$ python3 -q
>>> import numpy as np
>>> np.set_printoptions(precision=1, suppress=True, linewidth=100, floatmode="fixed")
>>> def tidy(a):
...     return np.round(a, 1) + 0
... 
>>> W0 = np.load("a.npy")
>>> print(W0)
[[ 4  0  0]
 [-5  4  0]
 [ 5 -8 -8]]
>>> # triangular
>>> t3 = np.stack([W0, 5 * W0, W0[::-1]])
>>> print(t3.sum(axis=0))
[[ 29  -8  -8]
 [-35  28   0]
 [ 34 -48 -48]]
>>> print(np.einsum("bij,cij->bc", t3, t3))
[[ 210 1050   81]
 [1050 5250  405]
 [  81  405  210]]
>>> print(W0.sum(axis=0))
[ 4 -4 -8]
>>> print(tidy(np.linalg.norm(W0)))
14.5
>>> print(np.diff(W0, axis=0))
[[ -9   4   0]
 [ 10 -12  -8]]
>>> print(np.count_nonzero(W0))
6
>>> print(np.unravel_index(np.abs(W0).argmax(), W0.shape))
(np.int64(2), np.int64(1))
>>> print(tidy(W0.mean(axis=0)))
[ 1.3 -1.3 -2.7]
>>> print(np.linalg.matrix_rank(W0))
3
>>> print(tidy(np.linalg.det(2 * W0)), tidy(np.linalg.det(W0)))
-1024.0 -128.0
>>> print(tidy(np.linalg.det(W0.T)))
-128.0
>>> print(np.poly(W0))
[  1.0   0.0 -48.0 128.0]
>>> print(tidy(np.linalg.eigvals(W0)))
[-8.0  4.0  4.0]
>>> mat = np.load("out12.npy")
>>> print(mat)
[[ 0  0  0]
 [ 1 -3  1]
 [ 2 -6  2]]
>>> # rank 1
>>> t3 = np.stack([mat, -1 * mat, mat[::-1]])
>>> print(tidy(np.linalg.det(t3)))
[0.0 0.0 0.0]
>>> print(np.linalg.matrix_rank(t3.reshape(3, -1)))
2
>>> M = np.load("data.npy")
>>> print(M)
[[0 0 1]
 [0 1 0]
 [1 0 0]]
>>> print([round(float(np.linalg.det(M[:i, :i])), 2) + 0 for i in range(1, 4)])
[0.0, 0.0, -1.0]
>>> r0, r1 = M[1], M[2]
>>> print(r0 @ r0)
1
>>> pr = (r0 @ r1) / (r0 @ r0) * r0
>>> print((r1 - pr) @ r0)
0.0
>>> print(r1 - pr)
[1.0 0.0 0.0]
>>> print(np.linalg.matrix_rank(np.outer(r0, r1)))
1
>>> print(pr)
[0.0 0.0 0.0]
>>> print(tidy(np.linalg.norm(r0 + r1) ** 2 + np.linalg.norm(r0 - r1) ** 2))
4.0
>>> P = np.triu(np.array([[1, 1, 5], [0, 4, 2], [1, 1, 2]]), 1) + np.eye(3)
>>> out = P @ M @ np.linalg.inv(P)
>>> print(out)
[[  5.0  -4.0 -16.0]
 [  2.0  -1.0  -8.0]
 [  1.0  -1.0  -3.0]]
>>> print(np.linalg.matrix_rank(out))
3
>>> print(tidy(np.linalg.det(out)))
-1.0
>>> print(np.trace(out), np.trace(M))
1.0 1
>>> print(P @ M - M @ P)
[[ 5.0  1.0  0.0]
 [ 2.0  0.0 -2.0]
 [ 0.0 -1.0 -5.0]]
>>> rng = np.random.default_rng(50)
>>> idx = rng.permutation(3)
>>> print(idx)
[0 2 1]
>>> out = mat[idx][:, idx]
>>> print(np.diag(out))
[ 0  2 -3]
>>> print(out)
[[ 0  0  0]
 [ 2  2 -6]
 [ 1  1 -3]]
>>> print(tidy(np.sort(np.abs(np.linalg.eigvals(out)))))
[0.0 0.0 1.0]
>>> print(np.trace(out))
-1
>>> m1 = np.load("block4.npy")
>>> print(m1)
[[ -1   3  -5]
 [ -1   5  -3]
 [ -1   8  -4]
 [  2  11  -9]
 [  7  10 -13]
 [  7   8 -15]
 [  9   7 -19]
 [  8   5 -21]
 [  7   6 -19]
 [ 11   7 -17]
 [ 13  11 -15]
 [ 14  10 -17]
 [ 16   6 -14]
 [ 13   2 -19]
 [ 15   0 -23]
 [ 11  -1 -28]
 [ 15   1 -28]
 [ 16  -4 -26]
 [ 11  -3 -31]
 [ 12  -1 -29]
 [  7  -3 -30]
 [ 12  -1 -32]
 [ 12  -3 -37]
 [  8  -5 -36]
 [ 11  -1 -40]
 [  9   1 -43]
 [ 13  -1 -48]]
>>> basis = m1[[21, 0]].astype(float)
>>> for _ in range(3):
...     idx = np.linalg.norm(m1[:, None] - basis, axis=-1).argmin(axis=1)
...     basis = np.array([m1[idx == j].mean(axis=0) for j in range(2)])
... 
>>> print(idx)
[1 1 1 1 1 1 1 1 1 1 1 1 1 1 0 0 0 0 0 0 0 0 0 0 0 0 0]
>>> print(np.abs(basis[1] - basis[0]).argmax())
2
>>> print(np.bincount(idx))
[13 14]
>>> print(tidy(basis))
[[ 11.7  -1.6 -33.2]
 [  7.4   7.1 -13.6]]
>>> print(tidy(basis[1] - basis[0]))
[-4.3  8.7 19.6]
>>> print(np.abs(m1).max())
48
>>> print(m1.shape)
(27, 3)
>>> print(np.unravel_index(np.abs(m1).argmax(), m1.shape))
(np.int64(26), np.int64(2))
>>> print(np.count_nonzero(m1))
80
>>> print(m1 - m1[0])
[[  0   0   0]
 [  0   2   2]
 [  0   5   1]
 [  3   8  -4]
 [  8   7  -8]
 [  8   5 -10]
 [ 10   4 -14]
 [  9   2 -16]
 [  8   3 -14]
 [ 12   4 -12]
 [ 14   8 -10]
 [ 15   7 -12]
 [ 17   3  -9]
 [ 14  -1 -14]
 [ 16  -3 -18]
 [ 12  -4 -23]
 [ 16  -2 -23]
 [ 17  -7 -21]
 [ 12  -6 -26]
 [ 13  -4 -24]
 [  8  -6 -25]
 [ 13  -4 -27]
 [ 13  -6 -32]
 [  9  -8 -31]
 [ 12  -4 -35]
 [ 10  -2 -38]
 [ 14  -4 -43]]
>>> print(m1.sum(axis=0))
[ 256   78 -621]
>>> print(tidy(m1.mean(axis=0)))
[  9.5   2.9 -23.0]
